>>> import numpy as np
>>> np.set_printoptions(precision=4, suppress=True, linewidth=100, sign=" ")
>>> mat = np.load("arr.npy")
>>> print(mat)
[[ 7  2  8  5  2  7  6  7  0  1  5  3  5  5  7  0]
 [ 1  4  2  3  4  1  7  2  1  8  7  8  1  4  8  7]
 [ 4  8  3  8  4  1  8  5  4  3  8  8  1  2  2  4]
 [ 1  1  1  3  8  9  6  8  7  2  0  0  2  2  9  3]
 [ 5  9  8  8  2  2  8  4  1  5  7  4  3  7  7  4]
 [ 7  5  0  1  2  7  3  8  2  1  2  3  3  7  4  2]
 [ 3  5  4  7  7  0  8  8  5  0  4  3  2  0  5  5]
 [ 7  6  0  1  6  6  7  0  2  0  7  7  4  5  9  1]
 [ 9  0  5  5  6  2  3  3  4  8  4  7  7  2  4  4]
 [ 3  6  6  1  8  6  6  9  4  4  8  5  9  8  7  8]
 [ 0  0  8  9  2  8  9  8  9  7  7  6  3  8  1  1]
 [ 5  2  1  6  1  3  7  0  9  3  6  7  3  8  6  3]
 [ 2  7  7  4  2  7  8  5  6  3  7  8  5  7  1  0]
 [ 2  5  7  0  9  5  6  7  2  6  4  4  2  8  0  6]
 [ 2  1  3  5  9  5  8  2  8  9  4  9  4  0  9  9]
 [ 8  9  9  0  8  8  4  6  5  8  1  4  0  3  3  8]]
>>> rng = np.random.default_rng(8671)
>>> A2 = mat + rng.integers(-2, 3, (16, 15)) @ rng.integers(-2, 3, (15, 16))
>>> print(A2)
[[  5  -3  -5   8  -5   1   3   3   1  16  -7 -10  16  -5  -3  -4]
 [  6   7  13   3   9  -1  19  -7   3  20   0   8   5  -1   0  -6]
 [  1   9  -1   5   0   1  12   5  17   7  10   8   1   3   7   9]
 [ 12  -1  -7   2  10  18 -16  25   6  -6  -7   7  -7   1   9  10]
 [ 13  10  20  -4   7   2  11  -1 -19   1  11   8  12   6   5   5]
 [ 12  15   3   1  -2  20   6  18  -1  -4  17   8   4  15  16   5]
 [  3   5  14 -11   5 -16   5   8  -1 -10   8  10 -10   3  12   1]
 [ 17   1   2  -2   6  11   2   0 -17  -7   4  -2  19  -4   4   0]
 [ 14   3  21 -11   5   3  14  -3  -1  12   0   2  16   6  -8  -9]
 [  7   2   9  18  19  22  -1  11  -2  11   7  19   9   9  18  -1]
 [ -3  -1  -7   8  -2  23  -9  23  28   3   4  12 -13  11   7   7]
 [  8  -1  -3   8  -6  -7  17  -4   4   0  12  -6  14  -1   6  11]
 [ -7  10  12   1  -8   3  20  -2   1  10  -1  -1  14   9  -2 -11]
 [  4  -2  22  -5  14  -9  12  -2  -7  14   9   5  19  12   2  10]
 [  2   9 -10  -1   1  13  -1   9  10   0 -13  -1  -1  -9  -2   6]
 [  9  12  -5   3   3  31  -4  19  18   3  -5   9 -15   9   1   9]]
>>> print(np.abs(A2 - mat).sum(axis=1))
[ 119   98   49  112   91  100  102   98  115  113  135   98  107  113  125  123]
>>> print(np.linalg.matrix_rank(A2 - mat, tol=1e-8))
15
>>> basis = np.array([[1, 2, -3, -2, 2, 3],
...     [0, -3, 0, -2, 1, 2],
...     [1, 3, -3, -2, -2, 2],
...     [0, -2, 2, 2, 0, -1],
...     [-2, -1, 1, 1, -1, -1],
...     [2, -1, -3, -3, 0, -3]])
>>> K = (rng.random((31, 6)) < 0.25) @ basis
>>> print(K)
[[ 1  2 -3 -2  2  3]
 [-2 -6  3  1  0  0]
 [ 0 -4  0  0 -1 -5]
 [ 1  2 -3 -2  2  3]
 [ 0 -2  2  2  0 -1]
 [-2 -4  1 -1  0  1]
 [ 1  3 -3 -2 -2  2]
 [ 0  0  0  0  0  0]
 [ 2 -1 -3 -3  0 -3]
 [ 2 -1 -3 -3  0 -3]
 [-2 -1  1  1 -1 -1]
 [ 0  0  0  0  0  0]
 [ 1  3 -3 -2 -2  2]
 [ 0  0  0  0  0  0]
 [ 0  0  0  0  0  0]
 [ 1 -5 -3 -4  2  0]
 [ 1 -2 -1 -2 -1  3]
 [ 3 -1 -6 -7 -1  1]
 [ 0  0  0  0  0  0]
 [ 0 -2  2  2  0 -1]
 [ 1 -1 -3 -4  3  5]
 [ 1  2 -3 -2  2  3]
 [ 0  0  0  0  0  0]
 [ 0  0  0  0  0  0]
 [ 2 -3 -1 -1  0 -4]
 [ 2 -6 -1 -3  1 -2]
 [ 0  0  0  0  0  0]
 [ 0 -2  2  2  0 -1]
 [ 1  3 -3 -2 -2  2]
 [-1 -2 -2 -3  2  4]
 [ 1 -1 -3 -4  3  5]]
>>> cen = K - K.mean(axis=0)
>>> Uu, sig, vt = np.linalg.svd(cen, full_matrices=False)
>>> print(np.abs(vt[0]).argmax())
2
>>> print(np.searchsorted(np.cumsum(sig ** 2) / (sig ** 2).sum(), 0.9) + 1)
3
>>> print(sig)
[ 19.0279  13.2062  11.2793   5.5755   3.2124   1.109 ]
>>> print(sig ** 2 / (sig ** 2).sum())
[ 0.5126  0.2469  0.1801  0.044   0.0146  0.0017]
>>> print(vt[0] * np.sign(vt[0, np.abs(vt[0]).argmax()]))
[-0.1828 -0.4247  0.536   0.4655 -0.1103 -0.5197]
>>> A2 = np.c_[K[:, :4] @ np.array([[1, 1, 3, 0], [2, 5, 0, 2], [3, 0, 5, 5], [0, 2, 1, 1]]), np.array([1, 2, 2, 1, 0, -2, 2, -2, 3, 3, -1, 3, 3, -2, -2, 2, -3, -2, 0, -3, -2, 2, -1, 2, -3, -1, 0, -1, -2, 1, 2])]
>>> print(A2)
[[ -4   7 -14 -13   1]
 [ -5 -30  10   4   2]
 [ -8 -20   0  -8   2]
 [ -4   7 -14 -13   1]
 [  2  -6  12   8   0]
 [ -7 -24  -2  -4  -2]
 [ -2  12 -14 -11   2]
 [  0   0   0   0  -2]
 [ -9  -9 -12 -20   3]
 [ -9  -9 -12 -20   3]
 [ -1  -5   0   4  -1]
 [  0   0   0   0   3]
 [ -2  12 -14 -11   3]
 [  0   0   0   0  -2]
 [  0   0   0   0  -2]
 [-18 -32 -16 -29   2]
 [ -6 -13  -4 -11  -3]
 [-17 -16 -28 -39  -2]
 [  0   0   0   0   0]
 [  2  -6  12   8  -3]
 [-10 -12 -16 -21  -2]
 [ -4   7 -14 -13   2]
 [  0   0   0   0  -1]
 [  0   0   0   0   2]
 [ -7 -15   0 -12  -3]
 [-13 -34  -2 -20  -1]
 [  0   0   0   0   0]
 [  2  -6  12   8  -1]
 [ -2  12 -14 -11  -2]
 [-11 -17 -16 -17   1]
 [-10 -12 -16 -21   2]]
>>> print(np.linalg.matrix_rank(np.c_[K, A2]))
7
>>> print(np.linalg.matrix_rank(A2))
5
>>> cen = (A2 - A2.mean(axis=0)) / A2.std(axis=0)
>>> print(np.argwhere(np.abs(cen) > 2))
[[ 15   0]
 [ 15   1]
 [ 17   0]
 [ 17   2]
 [ 17   3]
 [ 25   1]]
>>> print(cen.std(axis=0))
[ 1.  1.  1.  1.  1.]
>>> beta = np.linalg.lstsq(np.delete(cen, 0, axis=1), cen[:, 0])[0]
>>> print(beta)
[ 0.5656  0.2789  0.4815 -0.026 ]
>>> print(round(float(1 - np.var(cen[:, 0] - np.delete(cen, 0, axis=1) @ beta)), 4))
0.9961
>>> data = np.load("m.npy")
>>> print(data)
[[-0.3 -0.2 -0.2  1.   0.5  0.4]
 [-0.2 -0.7 -0.3  0.   0.4  1.9]
 [ 0.4  0.1  0.3 -0.5  0.4  1.9]
 [-0.1 -0.5 -0.3 -0.1  1.3 -0.1]
 [ 0.4 -0.4 -0.3  0.6 -0.3  0.1]
 [ 0.7 -1.2  1.  -0.5 -0.3 -0.3]
 [-1.7  1.3 -0.5 -1.9  0.9  0. ]
 [-0.7  0.9 -1.2  0.2  0.1 -0.1]
 [ 0.4  0.4  0.7 -0.6  1.2 -0.1]
 [ 0.9  0.5  2.3 -0.4  0.5 -0.3]
 [-0.9 -0.6 -1.3 -0.6  1.2  0.1]
 [ 0.5 -0.8 -0.1 -1.1 -0.5  0.8]
 [ 1.  -1.  -1.   0.  -0.5 -0.6]
 [-0.4  0.2 -0.8 -0.6  1.4 -0.9]
 [ 0.9  1.1 -0.6  2.   1.3 -1. ]]
>>> cen = data - data.mean(axis=0)
>>> Uu, sig, vt = np.linalg.svd(cen, full_matrices=False)
>>> print(np.linalg.matrix_rank(cen))
6
>>> print(np.searchsorted(np.cumsum(sig ** 2) / (sig ** 2).sum(), 0.9) + 1)
4
>>> print(np.round((sig ** 2).sum() ** 2 / (sig ** 4).sum(), 4))
4.3377
>>> print(vt[0] * np.sign(vt[0, np.abs(vt[0]).argmax()]))
[ 0.544  -0.3873  0.6017  0.0377 -0.377   0.2201]
>>> print(np.abs(vt[0]).argmax())
2
>>> x = np.array([0, -2, -2, 2, 1, 0])
>>> rhs = data @ x
>>> print(np.round(np.linalg.lstsq(data, rhs)[0], 4) + 0)
[ 0. -2. -2.  2.  1.  0.]
>>> rhs = rhs + 0.02 * rng.normal(size=15)
>>> print(rhs)
[ 3.282   2.426  -1.3924  2.722   2.2886 -0.8925 -4.5003  1.1322 -2.2088 -5.9025  3.7857 -0.908
  3.5397  1.406   4.2967]
>>> beta, *_ = np.linalg.lstsq(data, rhs)
>>> print(np.round(data.T @ (rhs - data @ beta), 4) + 0)
[ 0.  0.  0.  0.  0.  0.]
>>> D = np.linalg.norm(data[:, None] - data[None], axis=-1)
>>> print(D.shape)
(15, 15)
>>> print(D.mean(axis=1).argmax())
14
>>> print(np.unravel_index(D.round(6).argmax(), D.shape))
(np.int64(6), np.int64(14))
>>> x = np.array([1, -4, 1, -3, 4, -3])
>>> h = np.maximum(data @ x, 0)
>>> print(h)
[ 0.   0.   0.   7.4  0.   7.7  1.9  0.   6.4  5.3  6.5  2.5  3.8  8.1  0. ]
>>> print(np.maximum(data @ (3 * x), 0))
[  0.    0.    0.   22.2   0.   23.1   5.7   0.   19.2  15.9  19.5   7.5  11.4  24.3   0. ]
>>> X = np.load("mat.npy")
>>> print(X)
[[  2   6   2   0   9   3   5   4   0   5   4  20   7   9   2]
 [  5   0   6   3   8   4   9   5   7   1   7  35   5   1   4]
 [  3   6   0   7   1   0   3   8   5   6   0   0   8   5   6]
 [  6   0   4   2   8   3   0   9   8   1   1   5   7   8   8]
 [  6   3   7   6   5   3   3   6   8   0   7  35   4   7   8]
 [  0   0   3   5   7   3   8   5   1   4   9  45   0   8   7]
 [  5   7   2   3   6   3   0   4   8   0   1   5   4   1   0]
 [  5   4   6   8   3   1   8   1   2   7   2  10   3   4   4]
 [  8   0   2   0   1   4   5   9   6   3   5  25   9   9   5]
 [  7   5   6   1   5   8   7   0   9   8   9  45   1   9   3]]
>>> A2 = np.array([[-6, -3],
...     [4, -8],
...     [-1, 8],
...     [-9, -6],
...     [-3, 9],
...     [-9, -8],
...     [-8, -8],
...     [-6, 1],
...     [3, -6],
...     [-1, -9],
...     [-2, -6],
...     [9, -9],
...     [5, -6],
...     [-8, -5],
...     [-7, 8]])
>>> print(np.vstack([X, A2.T]).shape)
(12, 15)
>>> W1 = np.array([[5, 1, -1, -3, 2, 0],
...     [0, 5, 0, -5, 0, 5],
...     [5, 2, 0, 2, -4, 4],
...     [4, 4, -2, -3, 5, 1],
...     [-2, 5, -4, 1, 1, -3],
...     [-5, 1, 0, 5, 4, 3],
...     [4, -3, 4, 3, 1, -5],
...     [0, 1, 0, 1, 4, -2],
...     [2, -4, -3, 5, -2, -5],
...     [-4, -4, -5, 4, -1, -4],
...     [3, 4, -2, 4, -4, -4],
...     [5, 0, -2, -2, 5, -3],
...     [-3, -1, 5, -2, 0, 1],
...     [2, 0, 0, 3, 5, -2],
...     [-3, 5, 0, -2, -2, -3]])
>>> beta = np.array([1, -3, -3, 1, 1, 0])
>>> H = np.maximum(X @ W1 + beta, 0)
>>> print(H)
[[  91   69    0   17  159    0]
 [ 249   59    0   31  184    0]
 [   8   40    0    0   75    0]
 [  39   72    0   49   91    0]
 [ 267  113    0    0  209    0]
 [ 272   93    0   20  270    0]
 [  55   58    0    0   62    0]
 [ 128   48    0   11   89    0]
 [ 165   12    0   37  192    0]
 [ 292   39    0   72  242    0]]
>>> print((H > 0).astype(int))
[[ 1  1  0  1  1  0]
 [ 1  1  0  1  1  0]
 [ 1  1  0  0  1  0]
 [ 1  1  0  1  1  0]
 [ 1  1  0  0  1  0]
 [ 1  1  0  1  1  0]
 [ 1  1  0  0  1  0]
 [ 1  1  0  1  1  0]
 [ 1  1  0  1  1  0]
 [ 1  1  0  1  1  0]]
>>> print(np.linalg.matrix_rank(H))
4
>>> basis = np.array([[3, -3, -4],
...     [-1, -5, 2],
...     [-3, 4, 5],
...     [2, -2, -2],
...     [4, 3, -1],
...     [3, -3, 2]])
>>> print(H @ basis)
[[  874  -175  -419]
 [ 1486  -552 -1124]
 [  284     1   -27]
 [  507  -302  -201]
 [ 1524  -739 -1051]
 [ 1843  -511 -1212]
 [  355  -269  -166]
 [  714  -379  -527]
 [ 1325   -53  -902]
 [ 1949  -489 -1476]]
>>> print(np.diff(X, axis=0))
[[  3  -6   4   3  -1   1   4   1   7  -4   3  15  -2  -8   2]
 [ -2   6  -6   4  -7  -4  -6   3  -2   5  -7 -35   3   4   2]
 [  3  -6   4  -5   7   3  -3   1   3  -5   1   5  -1   3   2]
 [  0   3   3   4  -3   0   3  -3   0  -1   6  30  -3  -1   0]
 [ -6  -3  -4  -1   2   0   5  -1  -7   4   2  10  -4   1  -1]
 [  5   7  -1  -2  -1   0  -8  -1   7  -4  -8 -40   4  -7  -7]
 [  0  -3   4   5  -3  -2   8  -3  -6   7   1   5  -1   3   4]
 [  3  -4  -4  -8  -2   3  -3   8   4  -4   3  15   6   5   1]
 [ -1   5   4   1   4   4   2  -9   3   5   4  20  -8   0  -2]]
>>> print(X.sum(axis=1))
[  78  100   58   70  108  105   49   68   91  123]
>>> x = np.array([1, 1, 2, 0, 0, 1, 1, 1, 1, 1, 0, 2, 2, 2, 2])
>>> print(np.einsum("ij,j->i", X, x))
[ 105  133   69   91  151  147   51   82  135  172]
>>> print(X @ np.ones(15))
[  78.  100.   58.   70.  108.  105.   49.   68.   91.  123.]
>>> print(X @ x)
[ 105  133   69   91  151  147   51   82  135  172]
>>> print((X * x).sum(axis=1))
[ 105  133   69   91  151  147   51   82  135  172]
>>> F = np.load("case12.npy")
>>> print(F)
[[  7   5   0   0   2   6   2   0   2   0   0   1   5   0]
 [ 10   4   2   0   6  17  15  20   2   0   2   0   0   0]
 [  9   0   0   9   8   7  11   9   2   3   8  11   0   0]
 [  5   0   0   0   2   0   0   0   2   1   0   7   3   4]
 [ 17  10   0   0   8  19   7   1   2   0   0   0   0   0]
 [  3   1   8   6   2  10  14  24   2   3   8   5   1   0]
 [  0   2   9   3   0   0   1   7   2   7   4   7  10  10]
 [  6   0   1   4   4   4   6   5   2   2   4   8   0   1]
 [  0   6  10   1   0   7   9  20   2   2   4   2   8   1]
 [  0   0   9  12   0   0   0   1   2  16  10  16   7  19]
 [  1  12   7   0   0   5   1   7   2   0   0   0  14   1]
 [ 18   6   0   0  10  19   9   2   2   0   0   0   0   0]
 [ 14   5   0   0   8  18  12  11   2   0   0   0   0   0]
 [  0   4  11   3   0   1   5  15   2   6   5   5  10   7]
 [  0   1  11   6   0   0   4  13   2   9   7   8   9  10]
 [ 10   0   0   0   6   1   0   0   2   0   0   8   0   1]
 [ 11   0   0   3   8   5   5   0   2   0   2   9   0   0]
 [ 16   2   0   0  10  17  11   6   2   0   0   0   0   0]
 [  0   6   7   0   0   0   0   3   2   2   0   3  12   7]
 [  8   0   0   5   6   7   9   8   2   1   5   8   0   0]
 [  6   4   2   0   2   7   5   6   2   0   0   2   4   0]
 [  0   0   9   9   0   0   0   3   2  13   8  13   8  16]
 [  0   0   8   5   0   0   0   0   2  12   4  12  12  19]
 [  2   0   3   2   0   0   0   0   2   4   2   8   5   7]
 [  1   0   1   5   0   0   0   0   2   8   3  13   4  13]
 [  9   6   1   0   4  13   9  11   2   0   0   0   2   0]
 [ 14   0   0   1  10  15  13  10   2   0   2   4   0   0]]
>>> r0 = np.array([0, -3])
>>> print(np.cross(F[2, :3], F[23, :3]))
[  0 -27   0]
>>> print(np.convolve(F[2], r0))
[  0 -27   0   0 -27 -24 -21 -33 -27  -6  -9 -24 -33   0   0]
>>> print(np.correlate(F[2], F[23], "full"))
[  63   45   72   81  137  179  194  226  211  169  181  230  151  156  103   98   83   67   45
   34   43   50   39   16   22    0    0]
